In [1]: import numpy as np

In [2]: from numpy import linalg as LA

In [3]: np.set_printoptions(suppress=True, linewidth=100)

In [4]: def tidy(a):
   ...:     return np.round(a, 1) + 0
   ...: 

In [5]: other = np.array([[0, 3, 0, 1], [1, 3, 2, 2], [2, 1, 0, 0], [2, 0, 0, 1]])

In [6]: A = other - other.T

In [7]: A
Out[7]: 
array([[ 0,  2, -2, -1],
       [-2,  0,  1,  2],
       [ 2, -1,  0,  0],
       [ 1, -2,  0,  0]])

In [8]: x = np.array([-2, 1, 0, -1])

In [9]: x @ A @ x
Out[9]: np.int64(0)

In [10]: tidy(LA.svd(A, compute_uv=False))
Out[10]: array([3.7, 3.7, 0.8, 0.8])

In [11]: tidy(LA.eigvals(A).real)
Out[11]: array([0., 0., 0., 0.])

In [12]: q = LA.solve(np.eye(4) - A, np.eye(4) + A)

In [13]: tidy(LA.det(q))
Out[13]: np.float64(1.0)

In [14]: proj = np.triu(np.array([[5, -4, -4, 2], [4, -3, -3, 5], [1, 2, 5, 3], [2, -2, -2, 0]]), 1) + np.eye(4)

In [15]: other = proj @ A @ LA.inv(proj)

In [16]: other
Out[16]: 
array([[   2.,   10.,   32., -159.],
       [  -3.,  -19.,  -68.,  307.],
       [   5.,   13.,   59., -252.],
       [   1.,    2.,   10.,  -42.]])

In [17]: proj @ A - A @ proj
Out[17]: 
array([[  2.,   0.,   2., -12.],
       [ -1., -15.,  -8.,   1.],
       [  3.,   2.,   5.,   1.],
       [  0.,   4.,  -2.,   8.]])

In [18]: LA.matrix_rank(other)
Out[18]: np.int64(4)

In [19]: tidy(np.poly(other))
Out[19]: array([ 1.,  0., 14.,  0.,  9.])

In [20]: tidy(LA.det(other))
Out[20]: np.float64(9.0)

In [21]: X = np.load("arr.npy")

In [22]: X
Out[22]: 
array([[ -9,   7,   1],
       [ -9,  16,   5],
       [ -3,   9,   9],
       [ -1,  10,   3],
       [ -5,  15,  -6],
       [-14,  17,  -1],
       [-15,  11,   0],
       [ -7,   6,   2],
       [ -5,  11,   2],
       [-13,   3,   8],
       [ -4,   7,   1],
       [ -4,  13,   7],
       [ -1,  13,   1],
       [-10,  12,  -4],
       [-15,  18,  -1],
       [-17,  10,  -2]])

In [23]: lab = X[:, 1] > np.median(X[:, 1])

In [24]: f = X[lab].mean(axis=0) - X[~lab].mean(axis=0)

In [25]: lab.astype(int)
Out[25]: array([0, 1, 0, 0, 1, 1, 0, 0, 0, 0, 0, 1, 1, 1, 1, 0])

In [26]: tidy(f)
Out[26]: array([-0.1,  6.6, -2.5])

In [27]: tidy((((X - X.mean(axis=0)) @ f > 0) == lab).mean())
Out[27]: np.float64(0.8)

In [28]: ((X - X.mean(axis=0)) @ f > 0).astype(int)
Out[28]: array([0, 1, 0, 0, 1, 1, 1, 0, 0, 0, 0, 0, 1, 1, 1, 1])

In [29]: other = LA.inv(A)

In [30]: tidy(LA.det(A) * other)
Out[30]: 
array([[ 0.,  0.,  6., -3.],
       [ 0.,  0.,  3., -6.],
       [-6., -3.,  0., -6.],
       [ 3.,  6.,  6.,  0.]])

In [31]: (np.abs(other) > 1e-9).astype(int)
Out[31]: 
array([[0, 0, 1, 1],
       [0, 0, 1, 1],
       [1, 1, 0, 1],
       [1, 1, 1, 0]])

In [32]: np.allclose(other, A.T)
Out[32]: False

In [33]: tidy(LA.det(A) * LA.det(other))
Out[33]: np.float64(1.0)

In [34]: tidy(other)
Out[34]: 
array([[ 0. ,  0. ,  0.7, -0.3],
       [ 0. ,  0. ,  0.3, -0.7],
       [-0.7, -0.3,  0. , -0.7],
       [ 0.3,  0.7,  0.7,  0. ]])

In [35]: Ac = X - X.mean(axis=0)

In [36]: evecs = LA.svd(Ac)[2][:1]

In [37]: other = Ac - Ac @ evecs.T @ evecs

In [38]: tidy(np.cov(Ac @ evecs.T, rowvar=False))
Out[38]: np.float64(33.0)

In [39]: tidy(np.diag(evecs.T @ evecs))
Out[39]: array([0.6, 0.1, 0.2])

In [40]: tidy((Ac @ evecs.T).std(axis=0))
Out[40]: array([5.6])

In [41]: other = X[0, 0] * X[1:] - np.outer(X[1:, 0], X[0])

In [42]: other
Out[42]: 
array([[   0,  -81,  -36],
       [   0,  -60,  -78],
       [   0,  -83,  -26],
       [   0, -100,   59],
       [   0,  -55,   23],
       [   0,    6,   15],
       [   0,   -5,  -11],
       [   0,  -64,  -13],
       [   0,   64,  -59],
       [   0,  -35,   -5],
       [   0,  -89,  -59],
       [   0, -110,   -8],
       [   0,  -38,   46],
       [   0,  -57,   24],
       [   0,   29,   35]])

In [43]: np.flatnonzero(~other.round(6).any(axis=1))
Out[43]: array([], dtype=int64)

In [44]: tidy(X[:, 0] / X[0, 0])
Out[44]: array([1. , 1. , 0.3, 0.1, 0.6, 1.6, 1.7, 0.8, 0.6, 1.4, 0.4, 0.4, 0.1, 1.1, 1.7, 1.9])

In [45]: LA.matrix_rank(other), LA.matrix_rank(X)
Out[45]: (np.int64(2), np.int64(3))

In [46]: feats = np.load("layer6.npy")

In [47]: feats
Out[47]: 
array([[6, 0, 5],
       [6, 0, 5],
       [0, 2, 0],
       [0, 2, 0],
       [6, 0, 5],
       [0, 2, 0],
       [0, 2, 0],
       [6, 0, 5],
       [3, 1, 2],
       [0, 2, 0],
       [3, 1, 2],
       [3, 1, 2],
       [3, 1, 2],
       [0, 2, 0]])

In [48]: other = feats / np.sqrt((feats ** 2).mean(axis=1, keepdims=True))

In [49]: LA.matrix_rank(feats - feats.mean(axis=1, keepdims=True))
Out[49]: np.int64(2)

In [50]: LA.matrix_rank(other) == LA.matrix_rank(feats)
Out[50]: np.True_

In [51]: tidy(feats - feats.mean(axis=1, keepdims=True))
Out[51]: 
array([[ 2.3, -3.7,  1.3],
       [ 2.3, -3.7,  1.3],
       [-0.7,  1.3, -0.7],
       [-0.7,  1.3, -0.7],
       [ 2.3, -3.7,  1.3],
       [-0.7,  1.3, -0.7],
       [-0.7,  1.3, -0.7],
       [ 2.3, -3.7,  1.3],
       [ 1. , -1. ,  0. ],
       [-0.7,  1.3, -0.7],
       [ 1. , -1. ,  0. ],
       [ 1. , -1. ,  0. ],
       [ 1. , -1. ,  0. ],
       [-0.7,  1.3, -0.7]])

In [52]: Ac = feats - feats.mean(axis=0)

In [53]: evecs = LA.svd(Ac)[2][:2]

In [54]: other = Ac - Ac @ evecs.T @ evecs

In [55]: tidy(np.diag(evecs.T @ evecs))
Out[55]: array([0.9, 0.1, 1. ])

In [56]: tidy((Ac @ evecs.T).std(axis=0))
Out[56]: array([3.3, 0.2])

In [57]: tidy(LA.norm(other) / LA.norm(Ac))
Out[57]: np.float64(0.0)

In [58]: LA.norm(other, axis=1).round(6).argmax()
Out[58]: np.int64(0)

In [59]: left, sv, Vt = LA.svd(feats, full_matrices=False)

In [60]: tidy(np.cumsum(sv ** 2) / np.sum(sv ** 2))
Out[60]: array([0.9, 1. , 1. ])

In [61]: tidy(sv)
Out[61]: array([17.2,  5.2,  0.7])

In [62]: tidy(Vt @ Vt.T)
Out[62]: 
array([[1., 0., 0.],
       [0., 1., 0.],
       [0., 0., 1.]])

In [63]: Ac = (feats - feats.mean(axis=0)) / feats.std(axis=0)

In [64]: tidy(Ac.std(axis=0))
Out[64]: array([1., 1., 1.])

In [65]: coef = LA.lstsq(np.delete(Ac, 1, axis=1), Ac[:, 1])[0]

In [66]: tidy(coef)
Out[66]: array([-1.,  0.])

In [67]: dist = LA.norm(feats[:, None] - feats[None], axis=-1)

In [68]: tidy(dist[10])
Out[68]: array([4.4, 4.4, 3.7, 3.7, 4.4, 3.7, 3.7, 4.4, 0. , 3.7, 0. , 0. , 0. , 3.7])

In [69]: dist.mean(axis=1).argmax()
Out[69]: np.int64(0)

In [70]: np.unravel_index(dist.round(6).argmax(), dist.shape)
Out[70]: (np.int64(0), np.int64(2))
